In [1]: import numpy as np

In [2]: np.set_printoptions(suppress=True, linewidth=140)

In [3]: tidy = lambda a: np.round(a, 2) + 0

In [4]: arr = np.load("block11.npy")

In [5]: arr
Out[5]: 
array([[-3,  1,  1],
       [ 0,  1,  2],
       [ 2,  0,  1],
       [ 3,  2,  3],
       [ 4,  2,  3],
       [ 7,  3,  4],
       [ 8,  2,  4],
       [10,  1,  2],
       [ 8,  1,  3],
       [ 5, -1,  2],
       [ 8, -2,  5],
       [11, -4,  3],
       [10, -5,  1],
       [ 8, -5,  2],
       [ 6, -8,  5],
       [ 4, -7,  5],
       [ 7, -8,  2],
       [ 6, -5,  4],
       [ 4, -6,  3],
       [ 4, -3,  4],
       [ 2,  0,  5],
       [ 5,  2,  4],
       [ 4, -1,  6],
       [ 6,  0,  5],
       [ 6,  0,  8],
       [ 3,  3, 10]])

In [6]: hat = arr @ np.linalg.solve(arr.T @ arr, arr.T)

In [7]: tidy(np.linalg.eigvalsh(hat))
Out[7]: array([0., 0., 0., 0., 0., 0., 0., 0., 0., 0., 0., 0., 0., 0., 0., 0., 0., 0., 0., 0., 0., 0., 0., 1., 1., 1.])

In [8]: tidy(hat @ arr[:, 1])
Out[8]: array([ 1.,  1.,  0.,  2.,  2.,  3.,  2.,  1.,  1., -1., -2., -4., -5., -5., -8., -7., -8., -5., -6., -3.,  0.,  2., -1.,  0.,  0.,  3.])

In [9]: np.linalg.matrix_rank(np.eye(26) - hat)
Out[9]: np.int64(23)

In [10]: tidy(np.trace(hat))
Out[10]: np.float64(3.0)

In [11]: Xc = (arr - arr.mean(axis=0)) / arr.std(axis=0)

In [12]: tidy(Xc.std(axis=0))
Out[12]: array([1., 1., 1.])

In [13]: np.argwhere(np.abs(Xc) > 2)
Out[13]: 
array([[ 0,  0],
       [24,  2],
       [25,  2]])

In [14]: c = np.linalg.lstsq(np.delete(Xc, 2, axis=1), Xc[:, 2])[0]

In [15]: tidy(c)
Out[15]: array([0.02, 0.17])

In [16]: W2 = arr[[13, 2]].astype(float)

In [17]: for _ in range(3):
    ...:     lab = np.linalg.norm(arr[:, None] - W2, axis=-1).argmin(axis=1)
    ...:     W2 = np.array([arr[lab == j].mean(axis=0) for j in range(2)])
    ...: 

In [18]: lab
Out[18]: array([1, 1, 1, 1, 1, 1, 1, 1, 1, 1, 0, 0, 0, 0, 0, 0, 0, 0, 0, 0, 1, 1, 1, 1, 1, 1])

In [19]: np.abs(W2[1] - W2[0]).argmax()
Out[19]: np.int64(1)

In [20]: tidy(W2[1] - W2[0])
Out[20]: array([-2.42,  6.3 ,  0.54])

In [21]: Xc = arr - arr.mean(axis=1)
Traceback (most recent call last):
  Cell In[21], line 1
    Xc = arr - arr.mean(axis=1)
ValueError: operands could not be broadcast together with shapes (26,3) (26,) 


In [22]: Xc = arr - arr.mean(axis=0)

In [23]: left, sigma, vt = np.linalg.svd(Xc, full_matrices=False)

In [24]: tidy(Xc.mean(axis=0))
Out[24]: array([0., 0., 0.])

In [25]: tidy(vt[0] * np.sign(vt[0, np.abs(vt[0]).argmax()]))
Out[25]: array([-0.57,  0.82,  0.11])

In [26]: np.abs(left[:, 0]).argmax()
Out[26]: np.int64(16)

In [27]: (np.sign(left[:, 0]) == np.sign(left[0, 0])).astype(int)
Out[27]: array([1, 1, 1, 1, 1, 1, 1, 0, 1, 1, 0, 0, 0, 0, 0, 0, 0, 0, 0, 0, 1, 1, 1, 1, 1, 1])

In [28]: tidy(sigma ** 2 / (sigma ** 2).sum())
Out[28]: array([0.54, 0.3 , 0.16])

In [29]: tidy(np.abs(vt[-1]))
Out[29]: array([0.06, 0.17, 0.98])

In [30]: np.abs(vt[0]).argmax()
Out[30]: np.int64(1)

In [31]: np.searchsorted(np.cumsum(sigma ** 2) / (sigma ** 2).sum(), 0.9) + 1
Out[31]: np.int64(3)

In [32]: F = np.load("mat.npy")

In [33]: F
Out[33]: 
array([[ 10.4 ,  13.41, -10.58],
       [  5.77,  -4.14,  18.7 ],
       [ 12.  ,   4.98,  15.2 ],
       [  1.67,  16.78, -10.76],
       [-16.24,   1.91,  11.52],
       [ 13.1 , -15.02,  -1.61],
       [ 10.32,   9.01, -14.57],
       [ 14.86,   8.55,  10.31],
       [ 18.81,  -3.23,  -5.99],
       [  3.  ,  18.49,   7.01],
       [-12.28,  -2.25, -15.63]])

In [34]: Xc = (F - F.mean(axis=0)) / F.std(axis=0)

In [35]: tidy(Xc.std(axis=0))
Out[35]: array([1., 1., 1.])

In [36]: c = np.linalg.lstsq(np.delete(Xc, 0, axis=1), Xc[:, 0])[0]

In [37]: tidy(c)
Out[37]: array([-0.04,  0.02])

In [38]: tidy(1 - np.var(Xc[:, 0] - np.delete(Xc, 0, axis=1) @ c))
Out[38]: np.float64(0.0)

In [39]: m1 = np.load("data.npy")

In [40]: m1
Out[40]: 
array([[-0.4 ,  1.7 , -0.1 ],
       [-2.03, -0.8 , -0.5 ],
       [-0.75,  1.  , -0.2 ],
       [ 4.87,  0.7 ,  1.2 ],
       [-1.14, -0.1 , -0.3 ],
       [ 1.18,  1.4 ,  0.3 ],
       [-1.91,  0.4 , -0.5 ],
       [-5.53,  0.4 , -1.4 ],
       [ 0.36, -0.1 ,  0.1 ],
       [ 0.03,  1.8 ,  0.  ],
       [ 0.84, -1.3 ,  0.2 ],
       [-5.2 , -0.4 , -1.3 ],
       [ 3.66, -0.1 ,  0.9 ],
       [ 7.63,  1.6 ,  1.9 ],
       [-0.83,  0.8 , -0.2 ],
       [ 1.22,  0.  ,  0.3 ],
       [ 6.04,  0.5 ,  1.5 ],
       [ 1.57, -1.4 ,  0.4 ],
       [-1.21,  1.3 , -0.3 ],
       [-4.07,  1.8 , -1.  ],
       [ 0.07, -0.9 ,  0.  ],
       [-1.22,  0.  , -0.3 ],
       [ 6.81,  0.1 ,  1.7 ],
       [ 3.59, -0.5 ,  0.9 ],
       [-3.68, -1.  , -0.9 ]])

In [41]: Xc = (m1 - m1.mean(axis=0)) / m1.std(axis=0)

In [42]: tidy(Xc.std(axis=0))
Out[42]: array([1., 1., 1.])

In [43]: np.argwhere(np.abs(Xc) > 2)
Out[43]: 
array([[13,  0],
       [13,  2]])

In [44]: c = np.linalg.lstsq(np.delete(Xc, 2, axis=1), Xc[:, 2])[0]

In [45]: tidy(c)
Out[45]: array([1., 0.])

In [46]: G = np.cov(m1, rowvar=False)

In [47]: tidy(m1.std(axis=0))
Out[47]: array([3.43, 0.96, 0.86])

In [48]: tidy(G)
Out[48]: 
array([[12.27,  0.26,  3.06],
       [ 0.26,  0.96,  0.06],
       [ 3.06,  0.06,  0.76]])

In [49]: tidy(np.linalg.eigvalsh(G)[::-1])
Out[49]: array([13.04,  0.95,  0.  ])

In [50]: np.median(m1, axis=0)
Out[50]: array([0.03, 0.1 , 0.  ])

In [51]: G.shape
Out[51]: (3, 3)

In [52]: round(np.log10(np.linalg.cond(m1)))
Out[52]: 3

In [53]: tidy(np.linalg.norm(m1, 2) / np.linalg.norm(m1))
Out[53]: np.float64(0.96)

In [54]: [round(float(x), 2) for x in np.linalg.svd(m1, compute_uv=False)[:3]]
Out[54]: [17.81, 4.95, 0.05]

In [55]: lab = m1[:, 2] > np.median(m1[:, 2])

In [56]: f = m1[lab].mean(axis=0) - m1[~lab].mean(axis=0)

In [57]: lab.astype(int)
Out[57]: array([0, 0, 0, 1, 0, 1, 0, 0, 1, 0, 1, 0, 1, 1, 0, 1, 1, 1, 0, 0, 0, 0, 1, 1, 0])

In [58]: ((m1 - m1.mean(axis=0)) @ f > 0).astype(int)
Out[58]: array([0, 0, 0, 1, 0, 1, 0, 0, 0, 0, 1, 0, 1, 1, 0, 1, 1, 1, 0, 0, 0, 0, 1, 1, 0])

In [59]: vec = np.array([3, 2, 1])

In [60]: rhs = m1 @ vec

In [61]: tidy(np.linalg.pinv(m1) @ m1)
Out[61]: 
array([[1., 0., 0.],
       [0., 1., 0.],
       [0., 0., 1.]])

In [62]: rng = np.random.default_rng(702)

In [63]: rhs = rhs + 0.05 * rng.normal(size=25)

In [64]: tidy(rhs)
Out[64]: 
array([  2.05,  -8.24,  -0.39,  17.11,  -3.88,   6.59,  -5.36, -17.09,   0.99,   3.75,   0.11, -17.72,  11.69,  28.05,  -1.12,   3.98,
        20.52,   2.26,  -1.35,  -9.53,  -1.64,  -3.98,  22.32,  10.7 , -13.98])

In [65]: c, *_ = np.linalg.lstsq(m1, rhs)

In [66]: tidy(c)
Out[66]: array([ 3.27,  2.02, -0.11])

In [67]: c.round()
Out[67]: array([ 3.,  2., -0.])

In [68]: tidy(np.linalg.norm(rhs - m1 @ c))
Out[68]: np.float64(0.23)

In [69]: data = np.load("x.npy")

In [70]: data
Out[70]: 
array([[ 0,  1,  0, -5],
       [-1, -2,  5, 10],
       [ 0,  4,  0,  2],
       [-4, -8, -2, -4]])

In [71]: np.kron(np.eye(2, dtype=int), data)
Out[71]: 
array([[ 0,  1,  0, -5,  0,  0,  0,  0],
       [-1, -2,  5, 10,  0,  0,  0,  0],
       [ 0,  4,  0,  2,  0,  0,  0,  0],
       [-4, -8, -2, -4,  0,  0,  0,  0],
       [ 0,  0,  0,  0,  0,  1,  0, -5],
       [ 0,  0,  0,  0, -1, -2,  5, 10],
       [ 0,  0,  0,  0,  0,  4,  0,  2],
       [ 0,  0,  0,  0, -4, -8, -2, -4]])

In [72]: tidy(np.linalg.det(data[::-1]))
Out[72]: np.float64(484.0)

In [73]: np.einsum("ij,ji->", data, data)
Out[73]: np.int64(-70)

In [74]: tidy(np.linalg.det(2 * data)), tidy(np.linalg.det(data))
Out[74]: (np.float64(7744.0), np.float64(484.0))

In [75]: np.diff(data, axis=0)
Out[75]: 
array([[ -1,  -3,   5,  15],
       [  1,   6,  -5,  -8],
       [ -4, -12,  -2,  -6]])

In [76]: data.sum(axis=0)
Out[76]: array([-5, -5,  3,  3])

In [77]: data[4]
Traceback (most recent call last):
  Cell In[77], line 1
    data[4]
IndexError: index 4 is out of bounds for axis 0 with size 4


In [78]: data.shape
Out[78]: (4, 4)

In [79]: q, V = np.linalg.qr(data[:, :1])[0], np.linalg.qr(data[:, 1:])[0]

In [80]: sigma = np.linalg.svd(q.T @ V, compute_uv=False)

In [81]: tidy(np.degrees(np.arccos(sigma.clip(0, 1))))
Out[81]: array([26.3])

In [82]: (sigma > 0.9).sum()
Out[82]: np.int64(0)

In [83]: tidy(np.linalg.norm(q @ q.T - V @ V.T, 2))
Out[83]: np.float64(1.0)

In [84]: f = np.array([-2, 0, -1, -2])

In [85]: out = data + np.outer(f, np.eye(4)[3])

In [86]: np.linalg.matrix_rank(out - data)
Out[86]: np.int64(1)

In [87]: tidy(np.linalg.det(out) / np.linalg.det(data)), tidy(1 + np.linalg.solve(data, f)[3])
Out[87]: (np.float64(1.32), np.float64(1.32))

In [88]: np.linalg.matrix_rank(np.linalg.inv(out) - np.linalg.inv(data), tol=1e-8)
Out[88]: np.int64(1)

In [89]: W1 = np.array([[2, -1], [-1, 1], [0, -2], [2, 0]])

In [90]: c = np.array([3, 1])

In [91]: act = np.maximum(data @ W1 + c, 0)

In [92]: np.linalg.matrix_rank(act)
Out[92]: np.int64(2)

In [93]: W2 = np.array([[0, 2, 0], [-1, -2, 2]])

In [94]: W1 @ W2
Out[94]: 
array([[ 1,  6, -2],
       [-1, -4,  2],
       [ 2,  4, -4],
       [ 0,  4,  0]])

In [95]: act @ W2
Out[95]: 
array([[-2, -4,  4],
       [ 0, 46,  0],
       [-5, -4, 10],
       [-1, -2,  2]])

In [96]: E = np.loadtxt("out15.csv", delimiter=",")

In [97]: E
Out[97]: 
array([[ 2., -6., -6.],
       [ 0.,  0.,  1.],
       [ 0.,  0., -3.]])

In [98]: tidy(np.linalg.norm(E, 2) / np.linalg.norm(E))
Out[98]: np.float64(0.97)

In [99]: np.argsort(-np.linalg.norm(E, axis=0).round(6), kind="stable")[:3]
Out[99]: array([2, 1, 0])

In [100]: [round(float(x), 2) for x in np.linalg.svd(E, compute_uv=False)[:3]]
Out[100]: [9.0, 2.22, 0.0]

In [101]: A = np.load("test9.npy")

In [102]: tidy(A)
Out[102]: 
array([[ 0.2 , -0.31,  0.25],
       [-0.31,  0.48, -0.39],
       [ 0.25, -0.39,  0.32]])

In [103]: left, sigma, vt = np.linalg.svd(A)

In [104]: tidy(sigma)
Out[104]: array([1., 0., 0.])

In [105]: out = left[:, :1] @ np.diag(sigma[:1]) @ vt[:1]

In [106]: np.linalg.matrix_rank(A, rtol=0.05)
Out[106]: np.int64(1)

In [107]: tidy(np.linalg.norm(A - out) / np.linalg.norm(A))
Out[107]: np.float64(0.0)

In [108]: np.linalg.matrix_rank(out)
Out[108]: np.int64(1)

In [109]: tidy(np.linalg.norm(A - out, 2)), tidy(sigma[1])
Out[109]: (np.float64(0.0), np.float64(0.0))

In [110]: np.linalg.matrix_rank(A, rtol=0.1)
Out[110]: np.int64(1)
